$ python -q
>>> import numpy as np
>>> import numpy.linalg as la
>>> np.set_printoptions(precision=1, suppress=True, linewidth=160, floatmode="fixed")
>>> A2 = np.array([[1], [0], [2], [2], [2], [2], [2]])
>>> J = np.block([[np.zeros((7, 7)), A2], [A2.T, np.zeros((1, 1))]])
>>> print(J)
[[0.0 0.0 0.0 0.0 0.0 0.0 0.0 1.0]
 [0.0 0.0 0.0 0.0 0.0 0.0 0.0 0.0]
 [0.0 0.0 0.0 0.0 0.0 0.0 0.0 2.0]
 [0.0 0.0 0.0 0.0 0.0 0.0 0.0 2.0]
 [0.0 0.0 0.0 0.0 0.0 0.0 0.0 2.0]
 [0.0 0.0 0.0 0.0 0.0 0.0 0.0 2.0]
 [0.0 0.0 0.0 0.0 0.0 0.0 0.0 2.0]
 [1.0 0.0 2.0 2.0 2.0 2.0 2.0 0.0]]
>>> # rank 2
>>> left, sig, VT = la.svd(J)
>>> evecs = VT[:(sig > 1e-8).sum()]
>>> rng = np.random.default_rng(27)
>>> x = J[5] + 2 * J[3] + rng.integers(2) * np.eye(8)[6]
>>> x
array([0.0, 0.0, 0.0, 0.0, 0.0, 0.0, 0.0, 6.0])
>>> print(np.round(evecs.T @ evecs, 1) + 0)
[[0.0 0.0 0.1 0.1 0.1 0.1 0.1 0.0]
 [0.0 0.0 0.0 0.0 0.0 0.0 0.0 0.0]
 [0.1 0.0 0.2 0.2 0.2 0.2 0.2 0.0]
 [0.1 0.0 0.2 0.2 0.2 0.2 0.2 0.0]
 [0.1 0.0 0.2 0.2 0.2 0.2 0.2 0.0]
 [0.1 0.0 0.2 0.2 0.2 0.2 0.2 0.0]
 [0.1 0.0 0.2 0.2 0.2 0.2 0.2 0.0]
 [0.0 0.0 0.0 0.0 0.0 0.0 0.0 1.0]]
>>> round(float(la.norm(x - evecs.T @ evecs @ x)), 1)
0.0
>>> np.round(np.diag(evecs.T @ evecs), 1) + 0
array([0.0, 0.0, 0.2, 0.2, 0.2, 0.2, 0.2, 1.0])
>>> rk = la.matrix_rank(J)
>>> rk
np.int64(2)
>>> N = la.svd(J)[2][rk:].T
>>> N.shape
(8, 6)
>>> la.matrix_rank(J.T @ J), la.matrix_rank(J @ J.T)
(np.int64(2), np.int64(2))
>>> w, evecs = la.eigh(J)
>>> x = np.array([4, 1, 5, 3, 4, 0, 1, 5])
>>> print(np.round(x @ J @ x / (x @ x), 1), round(float(w[0]), 1), round(w[-1], 1))
3.2 -4.6 4.6
>>> np.round(evecs * np.abs(w) @ evecs.T, 1) + 0
array([[0.2, 0.0, 0.4, 0.4, 0.4, 0.4, 0.4, 0.0],
       [0.0, 0.0, 0.0, 0.0, 0.0, 0.0, 0.0, 0.0],
       [0.4, 0.0, 0.9, 0.9, 0.9, 0.9, 0.9, 0.0],
       [0.4, 0.0, 0.9, 0.9, 0.9, 0.9, 0.9, 0.0],
       [0.4, 0.0, 0.9, 0.9, 0.9, 0.9, 0.9, 0.0],
       [0.4, 0.0, 0.9, 0.9, 0.9, 0.9, 0.9, 0.0],
       [0.4, 0.0, 0.9, 0.9, 0.9, 0.9, 0.9, 0.0],
       [0.0, 0.0, 0.0, 0.0, 0.0, 0.0, 0.0, 4.6]])
>>> print((np.sign(evecs[:, -1].round(6)) == np.sign(evecs[0, -1].round(6))).astype(int))
[1 0 1 1 1 1 1 1]
>>> np.round(la.eigvalsh(J[1:, 1:]), 1) + 0
array([-4.5,  0.0,  0.0,  0.0,  0.0,  0.0,  4.5])
>>> np.abs(J).sum(axis=1).max(), round(np.abs(w).max(), 1)
(np.float64(11.0), np.float64(4.6))
>>> evecs * np.maximum(w, 0) @ evecs.T
array([[0.1, 0.0, 0.2, 0.2, 0.2, 0.2, 0.2, 0.5],
       [0.0, 0.0, 0.0, 0.0, 0.0, 0.0, 0.0, 0.0],
       [0.2, 0.0, 0.4, 0.4, 0.4, 0.4, 0.4, 1.0],
       [0.2, 0.0, 0.4, 0.4, 0.4, 0.4, 0.4, 1.0],
       [0.2, 0.0, 0.4, 0.4, 0.4, 0.4, 0.4, 1.0],
       [0.2, 0.0, 0.4, 0.4, 0.4, 0.4, 0.4, 1.0],
       [0.2, 0.0, 0.4, 0.4, 0.4, 0.4, 0.4, 1.0],
       [0.5, 0.0, 1.0, 1.0, 1.0, 1.0, 1.0, 2.3]])
>>> J.mean(axis=0)
array([0.1, 0.0, 0.2, 0.2, 0.2, 0.2, 0.2, 1.4])
>>> np.diff(J, axis=0)
array([[ 0.0,  0.0,  0.0,  0.0,  0.0,  0.0,  0.0, -1.0],
       [ 0.0,  0.0,  0.0,  0.0,  0.0,  0.0,  0.0,  2.0],
       [ 0.0,  0.0,  0.0,  0.0,  0.0,  0.0,  0.0,  0.0],
       [ 0.0,  0.0,  0.0,  0.0,  0.0,  0.0,  0.0,  0.0],
       [ 0.0,  0.0,  0.0,  0.0,  0.0,  0.0,  0.0,  0.0],
       [ 0.0,  0.0,  0.0,  0.0,  0.0,  0.0,  0.0,  0.0],
       [ 1.0,  0.0,  2.0,  2.0,  2.0,  2.0,  2.0, -2.0]])
>>> J - J[0]
array([[ 0.0,  0.0,  0.0,  0.0,  0.0,  0.0,  0.0,  0.0],
       [ 0.0,  0.0,  0.0,  0.0,  0.0,  0.0,  0.0, -1.0],
       [ 0.0,  0.0,  0.0,  0.0,  0.0,  0.0,  0.0,  1.0],
       [ 0.0,  0.0,  0.0,  0.0,  0.0,  0.0,  0.0,  1.0],
       [ 0.0,  0.0,  0.0,  0.0,  0.0,  0.0,  0.0,  1.0],
       [ 0.0,  0.0,  0.0,  0.0,  0.0,  0.0,  0.0,  1.0],
       [ 0.0,  0.0,  0.0,  0.0,  0.0,  0.0,  0.0,  1.0],
       [ 1.0,  0.0,  2.0,  2.0,  2.0,  2.0,  2.0, -1.0]])
>>> la.rank(J)
Traceback (most recent call last):
  File "<python-input-31>", line 1, in <module>
    la.rank(J)
    ^^^^^^^
AttributeError: module 'numpy.linalg' has no attribute 'rank'
>>> np.unravel_index(np.abs(J).argmax(), J.shape)
(np.int64(2), np.int64(7))
>>> print(J.sum(axis=1))
[ 1.0  0.0  2.0  2.0  2.0  2.0  2.0 11.0]
>>> np.round(la.norm(J), 1)
np.float64(6.5)
>>> J.sum(axis=0)
array([ 1.0,  0.0,  2.0,  2.0,  2.0,  2.0,  2.0, 11.0])
>>> J.shape
(8, 8)
>>> [round(float(la.det(J[:i, :i])), 2) + 0 for i in range(1, 9)]
[0.0, 0.0, 0.0, 0.0, 0.0, 0.0, 0.0, 0.0]
>>> np.all(la.eigvalsh(J) > 0)
np.False_
>>> np.round(la.eigvalsh(J).min(), 1)
np.float64(-4.6)
>>> data = np.load("test3.npy")
>>> data
array([[-3, -1,  0,  0,  0,  0],
       [-1,  2,  0,  0,  0,  0],
       [-3, -1,  0,  0,  0,  0],
       [ 0,  0, -3, -1,  0,  0],
       [ 0,  0, -1,  2,  0,  0],
       [ 0,  0, -3, -1,  0,  0],
       [ 0,  0,  0,  0, -3, -1],
       [ 0,  0,  0,  0, -1,  2],
       [ 0,  0,  0,  0, -3, -1]])
>>> # rows 0 and 2 are equal
>>> P = data @ la.solve(data.T @ data, data.T)
>>> np.trace(P)
np.float64(6.0)
>>> print(la.eigvalsh(P))
[0.0 0.0 0.0 1.0 1.0 1.0 1.0 1.0 1.0]
>>> P @ data[:, 2]
array([ 0.0,  0.0,  0.0, -3.0, -1.0, -3.0,  0.0,  0.0,  0.0])
>>> x = np.array([1, 3, 3, 3, 0, 3])
>>> rhs = data @ x
>>> beta, lr = np.zeros(6), 1 / la.norm(data, 2) ** 2
>>> for i in range(3):
...     beta -= lr * data.T @ (data @ beta - rhs)
...     if i % 1 == 0: print(i, round(la.norm(data @ beta - rhs), 1))
... 
0 7.4
1 5.6
2 4.2
>>> round(la.cond(data), 1)
np.float64(2.0)
>>> beta
array([1.3, 1.9, 3.2, 2.1, 0.3, 1.8])
>>> X = np.load("run19.npy")
>>> X
array([[  1,  -1,   1,  -1],
       [  1,   0,   0,   0],
       [  1,   1,   1,   1],
       [  1,   2,   4,   8],
       [  1,   3,   9,  27],
       [  1,   4,  16,  64],
       [  1,   5,  25, 125],
       [  1,   6,  36, 216],
       [  1,   7,  49, 343],
       [  1,   8,  64, 512],
       [  1,   9,  81, 729]])
>>> # column 3 dominates
>>> left, sig, VT = la.svd(X)
>>> sig
array([996.8,  21.2,   2.2,   1.8])
>>> np.argmax(sig[:-1] / (sig[1:] + 1e-6)) + 1
np.int64(1)
>>> A2 = left[:, :1] @ np.diag(sig[:1]) @ VT[:1]
>>> round(np.abs(X - A2).max(), 1)
np.float64(9.4)
>>> print(np.round(la.norm(X - A2, 2), 1), round(float(sig[1]), 1))
21.2 21.2
>>> np.round(la.norm(X - A2) / la.norm(X), 1)
np.float64(0.0)
>>> P = X @ la.solve(X.T @ X, X.T)
>>> np.allclose(P @ P, P)
True
>>> print(np.diag(P))
[0.8 0.3 0.3 0.3 0.2 0.2 0.2 0.3 0.3 0.3 0.8]
>>> z = rng.permutation(4)
>>> A2 = X[:, z] * rng.choice([-1, 1], 4)
>>> A2
array([[  -1,   -1,    1,    1],
       [   0,   -1,    0,    0],
       [   1,   -1,    1,   -1],
       [   2,   -1,    4,   -8],
       [   3,   -1,    9,  -27],
       [   4,   -1,   16,  -64],
       [   5,   -1,   25, -125],
       [   6,   -1,   36, -216],
       [   7,   -1,   49, -343],
       [   8,   -1,   64, -512],
       [   9,   -1,   81, -729]])
>>> left, _, VT = la.svd(X.T @ A2)
>>> np.round(la.lstsq(X, A2)[0], 1) + 0
array([[ 0.0, -1.0,  0.0,  0.0],
       [ 1.0,  0.0,  0.0,  0.0],
       [ 0.0,  0.0,  1.0,  0.0],
       [ 0.0,  0.0,  0.0, -1.0]])
>>> A2 = np.c_[X[:, :1] @ np.array([[2]]), np.array([1, 2, 2, -1, -1, 0, -2, 1, 1, 1, -2])]
>>> A2
array([[ 2,  1],
       [ 2,  2],
       [ 2,  2],
       [ 2, -1],
       [ 2, -1],
       [ 2,  0],
       [ 2, -2],
       [ 2,  1],
       [ 2,  1],
       [ 2,  1],
       [ 2, -2]])
>>> print(np.round(la.lstsq(X, A2[:, 0])[0], 1) + 0)
[2.0 0.0 0.0 0.0]
>>> theta = np.radians(72)
>>> r_ = np.eye(4)
>>> r_[0, 0] = r_[1, 1] = np.cos(theta)
>>> r_[0, 1], r_[1, 0] = -np.sin(theta), np.sin(theta)
>>> r_
array([[ 0.3, -1.0,  0.0,  0.0],
       [ 1.0,  0.3,  0.0,  0.0],
       [ 0.0,  0.0,  1.0,  0.0],
       [ 0.0,  0.0,  0.0,  1.0]])
>>> A2 = X @ r_.T
>>> print(la.svd(X, compute_uv=False), la.svd(A2, compute_uv=False))
[996.8  21.2   2.2   1.8] [996.8  21.2   2.2   1.8]
>>> print(round(float(la.det(r_)), 1), round(float(np.trace(r_)), 1))
1.0 2.6
>>> np.allclose(la.norm(X, axis=1), la.norm(A2, axis=1))
True
>>> np.abs(A2 - X).max(axis=0)
array([9.3, 5.3, 0.0, 0.0])
>>> z = rng.integers(0, 2, 10)
>>> E = (z[:, None] == z) * 3 + np.eye(10)
>>> print(E)
[[4.0 0.0 3.0 0.0 0.0 3.0 0.0 3.0 3.0 3.0]
 [0.0 4.0 0.0 3.0 3.0 0.0 3.0 0.0 0.0 0.0]
 [3.0 0.0 4.0 0.0 0.0 3.0 0.0 3.0 3.0 3.0]
 [0.0 3.0 0.0 4.0 3.0 0.0 3.0 0.0 0.0 0.0]
 [0.0 3.0 0.0 3.0 4.0 0.0 3.0 0.0 0.0 0.0]
 [3.0 0.0 3.0 0.0 0.0 4.0 0.0 3.0 3.0 3.0]
 [0.0 3.0 0.0 3.0 3.0 0.0 4.0 0.0 0.0 0.0]
 [3.0 0.0 3.0 0.0 0.0 3.0 0.0 4.0 3.0 3.0]
 [3.0 0.0 3.0 0.0 0.0 3.0 0.0 3.0 4.0 3.0]
 [3.0 0.0 3.0 0.0 0.0 3.0 0.0 3.0 3.0 4.0]]
>>> # 2 blocks once reordered
>>> la.matrix_rank(E)
np.int64(10)
>>> np.diff(E, axis=0)
array([[-4.0,  4.0, -3.0,  3.0,  3.0, -3.0,  3.0, -3.0, -3.0, -3.0],
       [ 3.0, -4.0,  4.0, -3.0, -3.0,  3.0, -3.0,  3.0,  3.0,  3.0],
       [-3.0,  3.0, -4.0,  4.0,  3.0, -3.0,  3.0, -3.0, -3.0, -3.0],
       [ 0.0,  0.0,  0.0, -1.0,  1.0,  0.0,  0.0,  0.0,  0.0,  0.0],
       [ 3.0, -3.0,  3.0, -3.0, -4.0,  4.0, -3.0,  3.0,  3.0,  3.0],
       [-3.0,  3.0, -3.0,  3.0,  3.0, -4.0,  4.0, -3.0, -3.0, -3.0],
       [ 3.0, -3.0,  3.0, -3.0, -3.0,  3.0, -4.0,  4.0,  3.0,  3.0],
       [ 0.0,  0.0,  0.0,  0.0,  0.0,  0.0,  0.0, -1.0,  1.0,  0.0],
       [ 0.0,  0.0,  0.0,  0.0,  0.0,  0.0,  0.0,  0.0, -1.0,  1.0]])
>>> print(E.mean(axis=0))
[1.9 1.3 1.9 1.3 1.3 1.9 1.3 1.9 1.9 1.9]
>>> E.sum(axis=1)
array([19.0, 13.0, 19.0, 13.0, 13.0, 19.0, 13.0, 19.0, 19.0, 19.0])
>>> round(la.norm(E), 1)
np.float64(23.2)
>>> np.unravel_index(np.abs(E).argmax(), E.shape)
(np.int64(0), np.int64(0))
>>> la.svd(E, compute_uv=False)
array([19.0, 13.0,  1.0,  1.0,  1.0,  1.0,  1.0,  1.0,  1.0,  1.0])
>>> np.abs(E).max()
np.float64(4.0)
>>> print(E.sum(axis=0))
[19.0 13.0 19.0 13.0 13.0 19.0 13.0 19.0 19.0 19.0]
